% ipython --no-banner

In [1]: import numpy as np

In [2]: import numpy.linalg as la

In [3]: np.set_printoptions(precision=3, suppress=True, linewidth=160)

In [4]: tidy = lambda a: np.round(a, 3) + 0

In [5]: mat = np.array([[-1, 0, 1, 2], [3, 4, 5, 6], [7, 8, 9, 10]])

In [6]: mat
Out[6]: 
array([[-1,  0,  1,  2],
       [ 3,  4,  5,  6],
       [ 7,  8,  9, 10]])

In [7]: x0 = np.array([1, 1, 1, 1])

In [8]: h1 = np.maximum(mat @ x0, 0)

In [9]: np.flatnonzero(h1 > 1e-9)
Out[9]: array([0, 1, 2])

In [10]: E = np.loadtxt("layer8.csv", delimiter=",")

In [11]: tidy(E)
Out[11]: 
array([[-0.404, -0.585, -0.703],
       [ 0.647, -0.726,  0.233],
       [-0.647, -0.361,  0.672]])

In [12]: # orthonormal columns

In [13]: out = E / la.norm(E, axis=1, keepdims=True)

In [14]: gram = out @ out.T

In [15]: np.argwhere(np.triu(np.abs(gram) > 0.95, 1))
Out[15]: array([], shape=(0, 2), dtype=int64)

In [16]: O, evecs = la.qr(E[:, :1])[0], la.qr(E[:, 1:])[0]

In [17]: sigma = la.svd(O.T @ evecs, compute_uv=False)

In [18]: tidy(sigma)
Out[18]: array([0.])

In [19]: tidy(np.degrees(np.arccos(sigma.clip(0, 1))))
Out[19]: array([90.])

In [20]: (sigma > 0.9).sum()
Out[20]: np.int64(0)

In [21]: tidy(la.norm(O @ O.T - evecs @ evecs.T, 2))
Out[21]: np.float64(1.0)

In [22]: tidy(la.svd(E, compute_uv=False))
Out[22]: array([1., 1., 1.])

In [23]: tidy(E.T @ E)
Out[23]: 
array([[1., 0., 0.],
       [0., 1., 0.],
       [0., 0., 1.]])

In [24]: out = la.inv(E)

In [25]: tidy(la.slogdet(E)[0])
Out[25]: np.float64(1.0)

In [26]: (np.abs(out) > 1e-9).astype(int)
Out[26]: 
array([[1, 1, 1],
       [1, 1, 1],
       [1, 1, 1]])
